$ python3 -q
>>> import numpy as np
>>> np.set_printoptions(precision=4, suppress=True, linewidth=200)
>>> E = np.load("layer14.npy")
>>> E
array([[-2.1257, -1.    ,  1.1   ,  0.    ],
       [ 0.9956,  1.2   , -0.5   ,  1.8   ],
       [-1.1479, -2.1   ,  0.6   , -0.7   ],
       [-2.2709, -0.1   ,  1.1   , -0.3   ],
       [-3.6238,  0.    ,  1.8   ,  0.6   ],
       [ 2.7764,  0.3   , -1.4   ,  1.1   ],
       [ 1.9885,  1.1   , -1.    , -0.2   ],
       [-2.0815, -0.3   ,  1.    ,  0.5   ],
       [ 0.3523, -0.3   , -0.2   ,  1.1   ],
       [-0.7328,  0.8   ,  0.4   , -0.7   ],
       [ 0.6197,  1.1   , -0.3   , -0.1   ],
       [-0.7078,  0.4   ,  0.4   ,  0.3   ],
       [-2.7678,  0.7   ,  1.4   ,  1.    ],
       [ 0.0971, -1.4   , -0.1   ,  1.4   ],
       [-0.7822,  0.    ,  0.4   ,  0.7   ],
       [-0.3144, -2.7   ,  0.2   ,  1.    ],
       [-1.3213,  1.2   ,  0.7   , -1.4   ],
       [-3.2643,  1.2   ,  1.6   ,  1.    ],
       [-1.8337,  1.1   ,  0.9   ,  0.2   ],
       [-2.2504,  0.    ,  1.1   ,  0.6   ],
       [ 0.1122, -2.3   , -0.1   , -0.5   ],
       [-3.3074, -0.5   ,  1.6   ,  0.2   ],
       [-1.8649, -0.7   ,  0.9   ,  1.1   ],
       [ 0.0083, -0.3   ,  0.    , -0.9   ],
       [-3.0148, -0.1   ,  1.5   ,  1.3   ],
       [ 2.941 ,  1.1   , -1.5   , -0.5   ],
       [ 0.6191,  0.7   , -0.3   ,  1.6   ],
       [-0.7195, -0.5   ,  0.4   ,  0.9   ],
       [-1.4439, -0.5   ,  0.7   ,  0.7   ],
       [ 2.8948,  0.7   , -1.4   ,  0.    ]])
>>> lab = E[:, 3] > np.median(E[:, 3])
>>> u = E[lab].mean(axis=0) - E[~lab].mean(axis=0)
>>> u
array([-0.5494, -0.2   ,  0.2667,  1.3333])
>>> print(lab.astype(int))
[0 1 0 0 1 1 0 0 1 0 0 0 1 1 1 1 0 1 0 1 0 0 1 0 1 0 1 1 1 0]
>>> ((E - E.mean(axis=0)) @ u > 0).astype(int)
array([1, 1, 0, 1, 1, 0, 0, 1, 1, 0, 0, 0, 1, 1, 1, 1, 0, 1, 1, 1, 0, 1, 1, 0, 1, 0, 1, 1, 1, 0])
>>> print(np.argsort(-np.linalg.norm(E, axis=0).round(6), kind="stable")[:3])
[0 1 2]
>>> np.linalg.matrix_rank(E, rtol=0.1)
np.int64(3)
>>> [round(float(x), 4) for x in np.linalg.svd(E, compute_uv=False)[:3]]
[12.1057, 5.6405, 4.6813]
>>> print(round(np.log10(np.linalg.cond(E))))
2
>>> np.linalg.cond(E) > 100
np.False_
>>> np.abs(np.linalg.svd(E)[2][-1])
array([0.4455, 0.0013, 0.8953, 0.006 ])
>>> W2 = E[[24, 29]].astype(float)
>>> for _ in range(5):
...     lab = np.linalg.norm(E[:, None] - W2, axis=-1).argmin(axis=1)
...     W2 = np.array([E[lab == j].mean(axis=0) for j in range(2)])
... 
>>> lab
array([0, 1, 0, 0, 0, 1, 1, 0, 1, 0, 1, 0, 0, 1, 0, 0, 0, 0, 0, 0, 1, 0, 0, 1, 0, 1, 1, 0, 0, 1])
>>> np.bincount(lab)
array([19, 11])
>>> W2[1] - W2[0]
array([ 3.091 ,  0.3359, -1.555 ,  0.0679])
>>> np.abs(W2[1] - W2[0]).argmax()
np.int64(0)
>>> mat = np.load("data.npy")
>>> mat
array([[  39,    2,    2,   -1,   -2,   -1,    1],
       [   2,   -2,    0,   -2,    0,   -1,    0],
       [   0,   -2,  -18,    0,    0,    2,    1],
       [  -1,    2,   -2,  -19,    1,    0,    2],
       [   0,    1,   -1,   -2, -102,   -1,    2],
       [  -1,    0,    1,    1,   -2,  -98,    1],
       [  -2,    0,   -2,   -1,    1,   -1,  -61]])
>>> out = mat / np.linalg.norm(mat, axis=1, keepdims=True)
>>> cov = out @ out.T
>>> (cov - 2 * np.eye(7)).round(6).argmax(axis=1)
array([1, 0, 3, 1, 0, 1, 5])
>>> def softmax(z):
...     e = np.exp(z - z.max(axis=-1, keepdims=True))
...     return e / e.sum(axis=-1, keepdims=True)
... 
>>> np.round(softmax(10 * mat[2]), 4) + 0
array([0., 0., 0., 0., 0., 1., 0.])
>>> np.round(softmax(mat[2] + 3), 4) + 0
array([0.0755, 0.0102, 0.    , 0.0755, 0.0755, 0.558 , 0.2053])
>>> att = mat @ mat.T / np.sqrt(7)
>>> np.round(softmax(att + np.triu(np.full(att.shape, -np.inf), 1)), 4) + 0
array([[1., 0., 0., 0., 0., 0., 0.],
       [1., 0., 0., 0., 0., 0., 0.],
       [0., 0., 1., 0., 0., 0., 0.],
       [0., 0., 0., 1., 0., 0., 0.],
       [0., 0., 0., 0., 1., 0., 0.],
       [0., 0., 0., 0., 0., 1., 0.],
       [0., 0., 0., 0., 0., 0., 1.]])
>>> J = np.load("w.npy")
>>> print(J)
[[0 0 1]
 [0 0 0]
 [1 0 0]]
>>> # equal to its transpose
>>> U, sv, Vt = np.linalg.svd(J)
>>> print(sv)
[1. 1. 0.]
>>> out = U[:, :2] @ np.diag(sv[:2]) @ Vt[:2]
>>> print(np.linalg.matrix_rank(J, rtol=0.05))
2
>>> ev, evecs = np.linalg.eigh(J)
>>> x0 = np.array([0, 2, 4])
>>> print(np.abs(J).sum(axis=1).max(), np.abs(ev).max())
1 1.0
>>> x0 @ J @ x0
np.int64(0)
>>> np.linalg.eigvalsh(J[1:, 1:])
array([0., 0.])
>>> print(np.round(evecs * np.abs(ev) @ evecs.T, 4) + 0)
[[1. 0. 0.]
 [0. 0. 0.]
 [0. 0. 1.]]
>>> W1 = np.array([[-2, 1, -2, -1], [2, 1, -2, 2], [0, -2, -1, -2]])
>>> b = np.array([-5, 0, -5, -3])
>>> hid = np.maximum(J @ W1 + b, 0)
>>> hid
array([[0, 0, 0, 0],
       [0, 0, 0, 0],
       [0, 1, 0, 0]])
>>> (hid > 0).mean(axis=0)
array([0.    , 0.3333, 0.    , 0.    ])
>>> print(np.linalg.matrix_rank(hid))
1
>>> W2 = np.array([[3, 0], [1, -3], [4, 3], [-2, 0]])
>>> hid @ W2
array([[ 0,  0],
       [ 0,  0],
       [ 1, -3]])
>>> rk = np.linalg.matrix_rank(J)
>>> rk
np.int64(2)
>>> N = np.linalg.svd(J)[2][rk:].T
>>> N @ N.T
array([[0., 0., 0.],
       [0., 1., 0.],
       [0., 0., 0.]])
>>> J @ N
array([[0.],
       [0.],
       [0.]])
>>> N.shape
(3, 1)
>>> print(N[:, 0] / N[np.abs(N[:, 0]).round(6).argmax(), 0])
[0. 1. 0.]
>>> rng = np.random.default_rng(604648)
>>> lab = rng.integers(0, 3, 8)
>>> M = (lab[:, None] == lab) * -2 + np.eye(8)
>>> print(M)
[[-1. -2. -2.  0. -2.  0.  0. -2.]
 [-2. -1. -2.  0. -2.  0.  0. -2.]
 [-2. -2. -1.  0. -2.  0.  0. -2.]
 [ 0.  0.  0. -1.  0.  0.  0.  0.]
 [-2. -2. -2.  0. -1.  0.  0. -2.]
 [ 0.  0.  0.  0.  0. -1. -2.  0.]
 [ 0.  0.  0.  0.  0. -2. -1.  0.]
 [-2. -2. -2.  0. -2.  0.  0. -1.]]
>>> u = np.array([-4, -8, 8, 9, -6, 2, -2, -9])
>>> out = M + np.outer(u, np.eye(8)[5])
>>> np.linalg.matrix_rank(out - M)
np.int64(1)
>>> out
array([[-1., -2., -2.,  0., -2., -4.,  0., -2.],
       [-2., -1., -2.,  0., -2., -8.,  0., -2.],
       [-2., -2., -1.,  0., -2.,  8.,  0., -2.],
       [ 0.,  0.,  0., -1.,  0.,  9.,  0.,  0.],
       [-2., -2., -2.,  0., -1., -6.,  0., -2.],
       [ 0.,  0.,  0.,  0.,  0.,  1., -2.,  0.],
       [ 0.,  0.,  0.,  0.,  0., -4., -1.,  0.],
       [-2., -2., -2.,  0., -2., -9.,  0., -1.]])
>>> x0 = np.array([-8, -8, -5, 2, 5, -5, -6, 7])
>>> a = np.maximum(out @ x0, 0)
>>> np.tanh(out @ x0)
array([ 1.,  1., -1., -1.,  1.,  1.,  1.,  1.])
>>> a
array([30., 50.,  0.,  0., 53.,  7., 26., 70.])
>>> out.T @ a
array([ -376.,  -356.,  -406.,     0.,  -353., -1565.,   -40.,  -336.])
>>> print(np.flatnonzero(a > 1e-9))
[0 1 4 5 6 7]
>>> print(np.maximum(out @ x0, 0) - np.maximum(-out @ x0, 0))
[ 30.  50. -27. -47.  53.   7.  26.  70.]
>>> ev, evecs = np.linalg.eigh(M)
>>> x0 = np.array([0, 2, 2, 3, 0, 0, 1, 2])
>>> np.abs(M).sum(axis=1).max(), np.abs(ev).max()
(np.float64(9.0), np.float64(9.0))
>>> print(round(float(x0 @ M @ x0 / (x0 @ x0)), 4), ev[0], round(float(ev[-1]), 4))
-3.1818 -9.0 1.0
>>> x0 @ M @ x0
np.float64(-70.0)
>>> np.linalg.eigvalsh(M[1:, 1:])
array([-7., -3., -1.,  1.,  1.,  1.,  1.])
>>> print(np.round(evecs * np.abs(ev) @ evecs.T, 4) + 0)
[[2.6 1.6 1.6 0.  1.6 0.  0.  1.6]
 [1.6 2.6 1.6 0.  1.6 0.  0.  1.6]
 [1.6 1.6 2.6 0.  1.6 0.  0.  1.6]
 [0.  0.  0.  1.  0.  0.  0.  0. ]
 [1.6 1.6 1.6 0.  2.6 0.  0.  1.6]
 [0.  0.  0.  0.  0.  2.  1.  0. ]
 [0.  0.  0.  0.  0.  1.  2.  0. ]
 [1.6 1.6 1.6 0.  1.6 0.  0.  2.6]]
>>> lab = rng.permutation(8)
>>> lab
array([4, 1, 2, 5, 3, 0, 7, 6])
>>> out = M[lab][:, lab]
>>> round(float(np.linalg.det(out)), 4), round(np.linalg.det(M[lab]), 4)
(-27.0, np.float64(-27.0))
>>> np.allclose(out, M)
False
>>> np.sort(np.abs(np.linalg.eigvals(out)))
array([1., 1., 1., 1., 1., 1., 3., 9.])
>>> feats = np.load("block6.npy")
>>> feats
array([[-1.1457, -1.3181, -0.5458, -1.8479,  0.3498, -0.3668,  0.4491,  0.3716],
       [ 0.3542,  0.0317,  0.4651,  0.4764, -0.2771,  0.0359, -0.1092, -0.367 ],
       [-0.1814, -0.0323,  0.2139,  0.4854, -0.0113,  0.4699,  0.3686,  0.0636],
       [ 1.2456,  0.9927,  0.3059,  1.2469, -0.2738,  0.0859, -0.3391,  0.2428],
       [ 1.3746,  0.0812,  0.3135,  0.9932,  0.3677,  0.7159,  0.2581,  0.2496],
       [-3.0693, -1.3181, -1.6367, -3.0224,  0.5052,  0.0446, -0.1599, -0.31  ],
       [-0.6757, -0.8811,  0.0452, -0.3371, -0.3655, -0.1131, -0.0079,  0.0065],
       [ 2.2032,  1.3405,  1.0738,  2.9845,  0.0439,  0.1906,  0.2241, -0.0092],
       [ 5.322 ,  2.976 ,  3.1819,  4.9579,  0.1183,  0.052 , -0.1105,  0.1631],
       [ 1.0569,  0.5134,  0.232 ,  0.5701,  0.2185, -0.2323,  0.2697, -0.3432],
       [ 0.4271,  0.048 , -0.2507, -0.0131, -0.1804,  0.2442, -0.146 ,  0.0471],
       [ 1.6244,  0.4233,  1.1389,  1.9644, -0.1424, -0.1786,  0.2559, -0.0144],
       [-2.6005, -1.1813, -1.5768, -2.9915, -0.0685, -0.1104, -0.0354, -0.4998],
       [ 2.3479,  1.2031,  1.4886,  2.7295, -0.1248,  0.1612, -0.4141,  0.0786],
       [ 0.4612,  0.5678,  0.3405,  0.0319,  0.4069,  0.0983,  0.2822, -0.4666],
       [ 1.699 ,  0.9718,  0.7433,  2.1493, -0.0696, -0.0591,  0.0582,  0.2173],
       [ 5.2572,  2.055 ,  2.2559,  4.6052, -0.1334, -0.4354, -0.2246, -0.2332],
       [ 4.2112,  2.0311,  1.7223,  4.2381, -0.1612,  0.3154,  0.0022,  0.0822],
       [ 0.2994,  1.0331, -0.0656,  0.2634,  0.3101,  0.0538,  0.6097, -0.6084],
       [-1.6352, -0.7891, -1.1089, -1.9596,  0.1753,  0.2039, -0.0069,  0.0199],
       [ 2.2375,  1.3371,  1.6577,  2.5323, -0.146 ,  0.304 ,  0.4789,  0.2286],
       [ 1.9605,  1.088 ,  1.611 ,  1.7369, -0.1603, -0.3819, -0.1301,  0.368 ],
       [ 1.013 ,  0.9029,  0.5901,  0.9083,  0.5663, -0.1652, -0.0248, -0.3146],
       [-2.8837, -1.8233, -1.0909, -3.5302, -0.0283,  0.5394,  0.0117, -0.012 ],
       [ 0.6697,  0.8734,  0.5487,  1.1438, -0.0996,  0.157 ,  0.2829,  0.3415],
       [ 1.9121,  1.0675,  0.962 ,  1.0525,  0.2817, -0.1228, -0.1169,  0.0616],
       [-0.7604, -0.7003,  0.4015, -0.6146,  0.27  , -0.2806,  0.6294,  0.1264],
       [-2.3984, -1.2079, -0.9358, -2.3008, -0.1604, -0.3539,  0.252 ,  0.3368],
       [ 3.4496,  1.2423,  1.6798,  3.3966,  0.0158, -0.0869,  0.0043,  0.1941],
       [ 2.0232,  0.8188,  1.3072,  2.2856, -0.1646,  0.0613, -0.2391, -0.0484],
       [-1.1186, -0.5231,  0.6153, -0.6094, -0.5694,  0.0224,  0.7511,  0.0913],
       [-4.0065, -2.0044, -1.9447, -3.4403, -0.6094,  0.5837, -0.7437, -0.4295],
       [-2.2795, -0.9198, -0.8771, -2.4031,  0.3004, -0.088 , -0.0596, -0.0726],
       [ 1.3923,  0.7536,  1.3671,  1.3017, -0.4045,  0.213 , -0.1894,  0.1928],
       [-3.4284, -1.6677, -1.694 , -3.2779, -0.1227,  0.0393, -0.2127,  0.7337],
       [-0.1698,  0.021 , -0.6492, -0.1687,  0.0199,  0.2172,  0.2148, -0.1113],
       [-1.2973, -1.3969, -1.4147, -1.4911,  0.1926,  0.3308,  0.1995,  0.5482]])
>>> D = np.linalg.norm(feats[:, None] - feats[None], axis=-1)
>>> np.linalg.matrix_rank(D ** 2)
np.int64(10)
>>> D[:5, :5]
array([[0.    , 3.4508, 3.0881, 4.7532, 4.283 ],
       [3.4508, 0.    , 1.0133, 1.6626, 1.6514],
       [3.0881, 1.0133, 0.    , 2.1035, 1.7184],
       [4.7532, 1.6626, 2.1035, 0.    , 1.4412],
       [4.283 , 1.6514, 1.7184, 1.4412, 0.    ]])
>>> print(D.shape)
(37, 37)
>>> D[23].round(6).argsort(kind="stable")[:4]
array([23,  5, 34, 12])
>>> print(D.mean(axis=1).argmax())
8
